>>> import numpy as np
>>> from numpy import linalg as LA
>>> np.set_printoptions(suppress=True, linewidth=120)
>>> rnd = lambda a: np.round(a, 2) + 0
>>> W0 = np.loadtxt("test10.csv", delimiter=",")
>>> W0
array([[ 3.,  3.,  3.,  3.],
       [-2.,  3., -2.,  3.],
       [ 3.,  3.,  3.,  3.],
       [-2.,  3., -2.,  3.]])
>>> LA.lstsq(W0[:-1].T, W0[-1])[2]
np.int32(2)
>>> rnd(np.trace(LA.pinv(W0) @ W0))
np.float64(2.0)
>>> try:
...     LA.inv(W0)
... except LA.LinAlgError as e:
...     print(repr(e))
... 
LinAlgError('Singular matrix')
>>> vec = np.array([1, 1, 2, 2])
>>> h1 = np.maximum(W0 @ vec, 0)
>>> rnd(np.tanh(W0 @ vec))
array([1., 1., 1., 1.])
>>> np.flatnonzero(h1 > 1e-9)
array([0, 1, 2, 3])
>>> h1
array([18.,  3., 18.,  3.])
>>> U, sig, Vt = LA.svd(W0)
>>> V = Vt[:(sig > 1e-8).sum()]
>>> rng = np.random.default_rng(854667)
>>> vec = W0[2] + -1 * W0[0] + rng.integers(2) * np.eye(4)[3]
>>> vec
array([0., 0., 0., 0.])
>>> print(rnd(V.T @ V))
[[0.5 0.  0.5 0. ]
 [0.  0.5 0.  0.5]
 [0.5 0.  0.5 0. ]
 [0.  0.5 0.  0.5]]
>>> U, sig, Vt = LA.svd(W0)
>>> np.argmax(sig[:-1] / (sig[1:] + 1e-6)) + 1
np.int64(2)
>>> rnd(sig)
array([8.81, 6.81, 0.  , 0.  ])
>>> M2 = U[:, :2] @ np.diag(sig[:2]) @ Vt[:2]
>>> print(rnd(np.abs(W0 - M2).max()))
0.0
>>> rnd(LA.norm(W0 - M2) / LA.norm(W0))
np.float64(0.0)
>>> A = np.loadtxt("data.csv", delimiter=",")
>>> rnd(A)
array([[ 0.1 ,  1.02,  2.83, -0.54],
       [ 1.02,  0.45,  0.56,  1.01],
       [ 2.83,  0.56,  2.24, -0.6 ],
       [-0.54,  1.01, -0.6 ,  4.21]])
>>> rnd(np.abs(LA.eigvals(A)).max())
np.float64(5.0)
>>> rnd((A - A.T) / 2)
array([[0., 0., 0., 0.],
       [0., 0., 0., 0.],
       [0., 0., 0., 0.],
       [0., 0., 0., 0.]])
>>> np.allclose(A @ A.T, A.T @ A)
True
>>> rnd(LA.det(A))
np.float64(0.0)
>>> rnd(A @ A)
array([[ 9.33,  1.59,  7.5 , -2.97],
       [ 1.59,  2.58,  3.78,  3.84],
       [ 7.5 ,  3.78, 13.69, -4.82],
       [-2.97,  3.84, -4.82, 19.4 ]])
>>> m1 = np.load("case13.npy")
>>> m1
array([[-41.14,  20.44,  59.37],
       [-40.26,  18.97,  59.24],
       [-39.41,  21.7 ,  61.61],
       [-41.35,  20.45,  60.75],
       [-41.19,  20.58,  60.9 ],
       [-39.55,  20.21,  57.77],
       [-41.45,  21.13,  59.93],
       [-39.72,  18.04,  61.24],
       [-41.63,  19.67,  58.74],
       [-41.5 ,  19.21,  61.26],
       [-40.39,  20.32,  57.47],
       [-38.87,  19.19,  60.95],
       [-37.88,  21.51,  60.62],
       [-39.64,  19.82,  60.29],
       [-40.68,  19.74,  59.55],
       [-41.51,  21.4 ,  58.86],
       [-39.69,  20.18,  59.17],
       [-39.64,  19.93,  59.04],
       [-39.24,  20.  ,  59.13],
       [-38.81,  20.71,  59.99],
       [-40.88,  19.76,  59.49],
       [-39.52,  20.44,  60.52],
       [-40.99,  19.74,  60.5 ],
       [-38.32,  20.16,  58.84],
       [-39.22,  19.83,  61.64]])
>>> r0, g = m1[23], m1[15]
>>> rnd(r0 @ r0)
np.float64(5336.99)
>>> rnd(r0 @ g)
np.float64(5485.41)
>>> pr = (r0 @ g) / (r0 @ r0) * r0
>>> rnd(g - pr)
array([-2.12,  0.68, -1.62])
>>> rnd((g - pr) @ r0)
np.float64(0.0)
>>> proj = m1 @ LA.solve(m1.T @ m1, m1.T)
>>> np.allclose(proj @ proj, proj)
True
>>> rnd(LA.eigvalsh(proj))
array([0., 0., 0., 0., 0., 0., 0., 0., 0., 0., 0., 0., 0., 0., 0., 0., 0., 0., 0., 0., 0., 0., 1., 1., 1.])
>>> Xc = m1 - m1.mean(axis=0)
>>> V = LA.svd(Xc)[2][:1]
>>> M2 = Xc - Xc @ V.T @ V
>>> rnd(np.diag(V.T @ V))
array([0.3 , 0.  , 0.69])
>>> rnd(np.cov(Xc @ V.T, rowvar=False))
np.float64(1.36)
>>> rnd(M2.std(axis=0))
array([0.86, 0.8 , 0.57])
>>> M = np.vander(np.arange(4) - 2, 3, increasing=True)
>>> print(M)
[[ 1 -2  4]
 [ 1 -1  1]
 [ 1  0  0]
 [ 1  1  1]]
>>> def softmax(z):
...     e = np.exp(z - z.max(axis=-1, keepdims=True))
...     return e / e.sum(axis=-1, keepdims=True)
... 
>>> rnd(softmax(M[3] + 5))
array([0.33, 0.33, 0.33])
>>> S = M @ M.T / np.sqrt(3)
>>> rnd(softmax(S)[3] @ M)
array([ 1.  , -0.5 ,  2.02])
